% python3 -q
>>> import numpy as np
>>> import numpy.linalg as la
>>> np.set_printoptions(precision=3, suppress=True, linewidth=100)
>>> def rd(a):
...     return np.round(a, 3) + 0
... 
>>> W0 = np.load("sample16.npy")
>>> print(W0)
[[-0.2  1.4  1.6  0.4 -0.7  0.2 -0.7 -2.   1.6  2.2  1.  -1.4 -0.8  2. ]
 [ 1.2  0.4 -1.8  0.2 -0.4 -0.9  1.1 -1.   1.5  1.3 -0.7 -1.6  0.3  1.2]
 [-1.4 -0.6  1.4 -0.8  0.3  0.1 -1.8  1.1 -0.7  0.4  0.7 -1.6  0.9  0.8]
 [-0.6  2.1  0.2  0.   0.1 -0.1  0.   0.7 -1.1 -0.2 -0.2  0.1 -0.2  1.1]
 [-1.3  0.7  1.   0.   1.4 -0.5  1.1 -0.3 -1.6  0.3  1.5  0.4  2.1  0.1]
 [ 0.5 -0.2  1.4  0.9  1.1 -1.3 -0.8  0.3 -1.1 -0.6 -0.3  1.   0.   2. ]
 [ 0.6  0.1  2.2  0.4  0.3  0.7  0.9  0.9  0.2  0.7  1.2 -0.8  0.1  0.3]
 [ 0.6  0.4  0.8 -0.7  0.8  0.1 -0.4  0.6 -1.   1.3  1.2  1.  -1.8 -0.9]
 [ 1.4 -0.8  1.  -0.2  0.6 -0.7 -1.2  1.6  1.3  0.4  0.1  0.3 -1.4 -1.7]
 [ 1.1  0.9  2.5 -0.2 -1.9 -0.4 -1.   1.4 -0.8  1.8 -1.  -0.1  0.1 -0.9]
 [ 0.5 -1.5  0.4 -1.8  0.5  0.2  0.1  0.8  0.6 -1.4 -1.8  0.6 -0.5  1.4]
 [ 1.6 -0.1 -0.4 -0.2 -1.8  1.6  0.6  0.2 -1.8  2.1  1.5  1.4  0.6 -0.1]
 [-0.2 -0.7 -0.9 -0.7 -0.1  0.1 -0.7  0.3  2.  -1.7  0.5 -1.   0.4 -0.8]
 [ 1.1  0.5  0.5 -0.2  0.9 -0.1 -0.8 -0.4  0.4 -1.7  0.9  0.6 -1.4 -1.1]]
>>> other = W0 / np.sqrt((W0 ** 2).mean(axis=1, keepdims=True))
>>> print(la.matrix_rank(W0 - W0.mean(axis=1, keepdims=True)))
13
>>> print(rd(other[11]))
[ 1.3   -0.081 -0.325 -0.163 -1.463  1.3    0.488  0.163 -1.463  1.707  1.219  1.138  0.488 -0.081]
>>> q, V = la.qr(W0[:, :7])[0], la.qr(W0[:, 7:])[0]
>>> sv = la.svd(q.T @ V, compute_uv=False)
>>> print(rd(np.degrees(np.arccos(sv.clip(0, 1)))))
[ 8.335 32.947 41.903 49.417 54.159 74.607 85.067]
>>> other = la.inv(W0)
>>> print(rd(la.slogdet(W0)[0]))
1.0
>>> print(rd(la.det(W0) * la.det(other)))
1.0
>>> x = np.array([1, 1, -3, 1, -1, -2, 1, -3, -2, -2, -3, 3, 2, -3])
>>> rhs = W0 @ x
>>> c, lr = np.zeros(14), 1 / la.norm(W0, 2) ** 2
>>> for i in range(30):
...     c -= lr * W0.T @ (W0 @ c - rhs)
...     if i % 5 == 0: print(i, round(la.norm(W0 @ c - rhs), 3))
... 
0 16.549
5 5.052
10 2.901
15 1.981
20 1.446
25 1.092
>>> print(rd(la.cond(W0)))
29.958
>>> m1 = np.loadtxt("mat.csv", delimiter=",")
>>> print(rd(m1))
[[ 1.     0.     0.     0.     0.     0.     0.     0.     0.     0.     0.     0.     0.   ]
 [ 0.     1.     0.     0.     0.     0.     0.     0.     0.     0.     0.     0.     0.   ]
 [ 0.     0.     1.     0.     0.     0.     0.     0.     0.     0.     0.     0.     0.   ]
 [ 0.     0.     0.     1.     0.     0.     0.     0.     0.     0.     0.     0.     0.   ]
 [ 0.     0.     0.     0.    -0.707  0.     0.     0.     0.     0.     0.     0.    -0.707]
 [ 0.     0.     0.     0.     0.     1.     0.     0.     0.     0.     0.     0.     0.   ]
 [ 0.     0.     0.     0.     0.     0.     1.     0.     0.     0.     0.     0.     0.   ]
 [ 0.     0.     0.     0.     0.     0.     0.     1.     0.     0.     0.     0.     0.   ]
 [ 0.     0.     0.     0.     0.     0.     0.     0.     1.     0.     0.     0.     0.   ]
 [ 0.     0.     0.     0.     0.     0.     0.     0.     0.     1.     0.     0.     0.   ]
 [ 0.     0.     0.     0.     0.     0.     0.     0.     0.     0.     1.     0.     0.   ]
 [ 0.     0.     0.     0.     0.     0.     0.     0.     0.     0.     0.     1.     0.   ]
 [ 0.     0.     0.     0.     0.707  0.     0.     0.     0.     0.     0.     0.    -0.707]]
>>> # orthonormal columns
>>> x = np.array([2, 2, 3, 0, 3, 3, 0, 1, 1, 2, 3, 2, 3])
>>> print(rd(m1.T @ (m1 @ x)))
[2. 2. 3. 0. 3. 3. 0. 1. 1. 2. 3. 2. 3.]
>>> print([p for p in range(1, 25) if np.allclose(la.matrix_power(m1, p), np.eye(13))])
[8, 16, 24]
>>> print(rd(np.abs(la.eigvals(m1))))
[1. 1. 1. 1. 1. 1. 1. 1. 1. 1. 1. 1. 1.]
